$ python -q
>>> import numpy as np
>>> np.set_printoptions(precision=3, suppress=True, linewidth=100, legacy="1.25")
>>> W0 = np.loadtxt("m.csv", delimiter=",")
>>> W0
array([[ 0.223,  0.495, -0.301, -0.048,  0.212],
       [ 0.495,  2.058, -0.063,  0.822, -0.374],
       [-0.301, -0.063,  0.788,  0.666, -0.797],
       [-0.048,  0.822,  0.666,  1.355, -0.327],
       [ 0.212, -0.374, -0.797, -0.327,  1.576]])
>>> left, sigma, Vh = np.linalg.svd(W0, full_matrices=False)
>>> print(np.allclose(left * sigma @ Vh, W0))
True
>>> sigma.round(3) + 0
array([3., 2., 1., 0., 0.])
>>> np.abs(left[:, 0]).round(6).argmax()
1
>>> m1 = np.array([[-1.0, 1.0, 1.0, 1.0, 1.0, 1.0],
...     [1.0, -1.0, 1.0, 1.0, 1.0, 1.0],
...     [1.0, 1.0, -1.0, 1.0, 1.0, 1.0],
...     [1.0, 1.0, 1.0, -1.0, 1.0, 1.0],
...     [1.0, 1.0, 1.0, 1.0, -1.0, 1.0],
...     [1.0, 1.0, 1.0, 1.0, 1.0, -1.0]])
>>> u, r1 = m1[4], m1[3]
>>> u @ r1
2.0
>>> pr = (u @ r1) / (u @ u) * u
>>> print(round(float((r1 - pr) @ u), 3))
0.0
>>> np.outer(u, r1)
array([[ 1.,  1.,  1., -1.,  1.,  1.],
       [ 1.,  1.,  1., -1.,  1.,  1.],
       [ 1.,  1.,  1., -1.,  1.,  1.],
       [ 1.,  1.,  1., -1.,  1.,  1.],
       [-1., -1., -1.,  1., -1., -1.],
       [ 1.,  1.,  1., -1.,  1.,  1.]])
>>> pr
array([ 0.333,  0.333,  0.333,  0.333, -0.333,  0.333])
>>> print(np.round(np.linalg.norm(u + r1) ** 2 + np.linalg.norm(u - r1) ** 2, 3))
24.0
>>> [round(float(np.linalg.det(m1[:i, :i])), 2) + 0 for i in range(1, 7)]
[-1.0, 0.0, 4.0, -16.0, 48.0, -128.0]
>>> round(float(np.linalg.eigvalsh(m1).min()), 3)
-2.0
>>> try:
...     np.linalg.cholesky(m1)
... except np.linalg.LinAlgError as e:
...     print(e)
... 
Matrix is not positive definite
>>> (m1 @ m1)[0]
array([6., 2., 2., 2., 2., 2.])
>>> np.allclose(m1 @ m1.T, m1.T @ m1)
True
>>> np.fft.fft(m1[0])
array([ 4.+0.j, -2.+0.j, -2.+0.j, -2.+0.j, -2.+0.j, -2.+0.j])
>>> A2 = m1 / np.sqrt((m1 ** 2).mean(axis=1, keepdims=True))
>>> np.linalg.matrix_rank(A2) == np.linalg.matrix_rank(m1)
True
>>> A2[5]
array([ 1.,  1.,  1.,  1.,  1., -1.])
>>> m1 - m1.mean(axis=1, keepdims=True)
array([[-1.667,  0.333,  0.333,  0.333,  0.333,  0.333],
       [ 0.333, -1.667,  0.333,  0.333,  0.333,  0.333],
       [ 0.333,  0.333, -1.667,  0.333,  0.333,  0.333],
       [ 0.333,  0.333,  0.333, -1.667,  0.333,  0.333],
       [ 0.333,  0.333,  0.333,  0.333, -1.667,  0.333],
       [ 0.333,  0.333,  0.333,  0.333,  0.333, -1.667]])
>>> np.linalg.norm(A2, axis=1)
array([2.449, 2.449, 2.449, 2.449, 2.449, 2.449])
>>> np.linalg.matrix_rank(m1 - m1.mean(axis=1, keepdims=True))
5
>>> cent = 5 * np.array([[-1.4, -0.3, 0.9], [-0.6, -0.8, 0.0]])
>>> rng = np.random.default_rng(18128)
>>> z = rng.integers(0, 2, 22)
>>> M = cent[z] + rng.normal(size=(22, 3))
>>> M
array([[-3.058, -5.493, -0.987],
       [-3.018, -4.995,  1.566],
       [-1.608, -2.89 , -0.954],
       [-2.229, -3.3  , -1.123],
       [-2.232, -3.544,  0.141],
       [-6.016, -1.989,  3.835],
       [-5.88 , -2.622,  3.99 ],
       [-5.939, -1.188,  3.928],
       [-7.424, -0.873,  3.06 ],
       [-6.165,  0.043,  5.037],
       [-5.996, -1.878,  5.435],
       [-3.11 , -3.308, -0.541],
       [-6.283, -2.861,  5.692],
       [-4.782, -3.868, -0.986],
       [-6.531, -1.418,  4.797],
       [-4.623, -1.998, -0.818],
       [-3.143, -4.643,  1.464],
       [-2.694, -3.442, -1.079],
       [-4.349, -4.642,  0.832],
       [-6.182, -1.772,  6.146],
       [-1.725, -3.419,  0.483],
       [-5.379, -0.962,  5.846]])
>>> z = M[:, 1] > np.median(M[:, 1])
>>> u = M[z].mean(axis=0) - M[~z].mean(axis=0)
>>> round(float((((M - M.mean(axis=0)) @ u > 0) == z).mean()), 3)
0.955
>>> feats = np.cumsum(np.array([[-3, 0, -1],
...     [1, 2, -1],
...     [1, 1, -1],
...     [1, -3, 3],
...     [-2, 0, 2],
...     [-3, -1, -1],
...     [-3, -3, -3],
...     [-2, -3, 2],
...     [3, 0, 0],
...     [2, 0, -2],
...     [-3, 2, -2],
...     [0, -2, 0],
...     [2, 0, -3],
...     [0, -1, 2],
...     [-1, 1, -3],
...     [0, -3, -2],
...     [3, -3, -3],
...     [-3, 0, 3],
...     [2, 0, 3],
...     [1, -2, 3],
...     [-2, 1, -3],
...     [0, -1, -3],
...     [-1, -2, -1],
...     [1, 2, -2]]), axis=0)
>>> feats
array([[ -3,   0,  -1],
       [ -2,   2,  -2],
       [ -1,   3,  -3],
       [  0,   0,   0],
       [ -2,   0,   2],
       [ -5,  -1,   1],
       [ -8,  -4,  -2],
       [-10,  -7,   0],
       [ -7,  -7,   0],
       [ -5,  -7,  -2],
       [ -8,  -5,  -4],
       [ -8,  -7,  -4],
       [ -6,  -7,  -7],
       [ -6,  -8,  -5],
       [ -7,  -7,  -8],
       [ -7, -10, -10],
       [ -4, -13, -13],
       [ -7, -13, -10],
       [ -5, -13,  -7],
       [ -4, -15,  -4],
       [ -6, -14,  -7],
       [ -6, -15, -10],
       [ -7, -17, -11],
       [ -6, -15, -13]])
>>> hat = feats @ np.linalg.solve(feats.T @ feats, feats.T)
>>> np.linalg.matrix_rank(np.eye(24) - hat)
21
>>> print(hat @ feats[:, 0])
[ -3.  -2.  -1.   0.  -2.  -5.  -8. -10.  -7.  -5.  -8.  -8.  -6.  -6.  -7.  -7.  -4.  -7.  -5.
  -4.  -6.  -6.  -7.  -6.]
>>> A2 = np.c_[feats[:, :2] @ np.array([[3, 3], [-2, -1]]), np.array([8, 3, 7, 3, 3, 5, 3, 3, 9, 5, 4, 3, 0, 6, 1, 9, 3, 9, 1, 7, 7, 1, 8, 1])]
>>> A2
array([[ -9,  -9,   8],
       [-10,  -8,   3],
       [ -9,  -6,   7],
       [  0,   0,   3],
       [ -6,  -6,   3],
       [-13, -14,   5],
       [-16, -20,   3],
       [-16, -23,   3],
       [ -7, -14,   9],
       [ -1,  -8,   5],
       [-14, -19,   4],
       [-10, -17,   3],
       [ -4, -11,   0],
       [ -2, -10,   6],
       [ -7, -14,   1],
       [ -1, -11,   9],
       [ 14,   1,   3],
       [  5,  -8,   9],
       [ 11,  -2,   1],
       [ 18,   3,   7],
       [ 10,  -4,   7],
       [ 12,  -3,   1],
       [ 13,  -4,   8],
       [ 12,  -3,   1]])
>>> np.round(np.linalg.lstsq(feats, A2[:, 0])[0], 3) + 0
array([ 3., -2.,  0.])
>>> print(np.linalg.norm(np.linalg.qr(feats)[0].T @ A2, axis=0) ** 2 / ((A2 ** 2).sum(axis=0) + 1e-12))
[1.    1.    0.605]
>>> u = np.array([1, 0, 2, 1, 2, 0])
>>> r1 = np.array([1, 3, 1, 3, 1])
>>> F = u[:, None] + r1[None, :]
>>> F
array([[2, 4, 2, 4, 2],
       [1, 3, 1, 3, 1],
       [3, 5, 3, 5, 3],
       [2, 4, 2, 4, 2],
       [3, 5, 3, 5, 3],
       [1, 3, 1, 3, 1]])
>>> print([round(float(x), 3) for x in np.linalg.svd(F, compute_uv=False)[:3]])
[16.792, 1.429, 0.0]
>>> np.linalg.cond(F) > 100
True
>>> np.argsort(-np.linalg.norm(F, axis=0).round(6), kind="stable")[:3]
array([1, 3, 0])
>>> print(np.linalg.matrix_rank(F, rtol=0.1))
1
>>> round(float(np.linalg.norm(F, 2) / np.linalg.norm(F)), 3)
0.996
>>> rank = np.linalg.matrix_rank(F)
>>> rank
2
>>> ns = np.linalg.svd(F)[2][rank:].T
>>> [int(np.linalg.matrix_rank(F[:, :j + 1])) for j in range(5)]
[1, 2, 2, 2, 2]
>>> print(ns.shape)
(5, 3)
>>> np.round(ns @ ns.T, 3) + 0
array([[ 0.667,  0.   , -0.333,  0.   , -0.333],
       [ 0.   ,  0.5  ,  0.   , -0.5  ,  0.   ],
       [-0.333,  0.   ,  0.667,  0.   , -0.333],
       [ 0.   , -0.5  ,  0.   ,  0.5  ,  0.   ],
       [-0.333,  0.   , -0.333,  0.   ,  0.667]])
>>> np.linalg.matrix_rank(F.T @ F), np.linalg.matrix_rank(F @ F.T)
(2, 2)
>>> print(np.round(F @ ns, 3) + 0)
[[0. 0. 0.]
 [0. 0. 0.]
 [0. 0. 0.]
 [0. 0. 0.]
 [0. 0. 0.]
 [0. 0. 0.]]
>>> F.sum(axis=0)
array([12, 24, 12, 24, 12])
>>> F[6]
Traceback (most recent call last):
  File "<python-input-63>", line 1, in <module>
    F[6]
    ~^^^
IndexError: index 6 is out of bounds for axis 0 with size 6
>>> F.mean(axis=0)
array([2., 4., 2., 4., 2.])
>>> F.sum(axis=1)
array([14,  9, 19, 14, 19,  9])
>>> print(round(np.linalg.norm(F), 3))
16.852
>>> print(np.linalg.matrix_rank(F))
2
>>> np.round(np.linalg.svd(F, compute_uv=False), 3) + 0
array([16.792,  1.429,  0.   ,  0.   ,  0.   ])
>>> np.round(np.linalg.norm(F[3] - F[2]), 3)
2.236
>>> round(float(np.linalg.norm(F[3], 1)), 3), round(np.linalg.norm(F[3], np.inf), 3)
(14.0, 4.0)
>>> print(round(float(np.linalg.norm(F, "nuc")), 3))
18.221
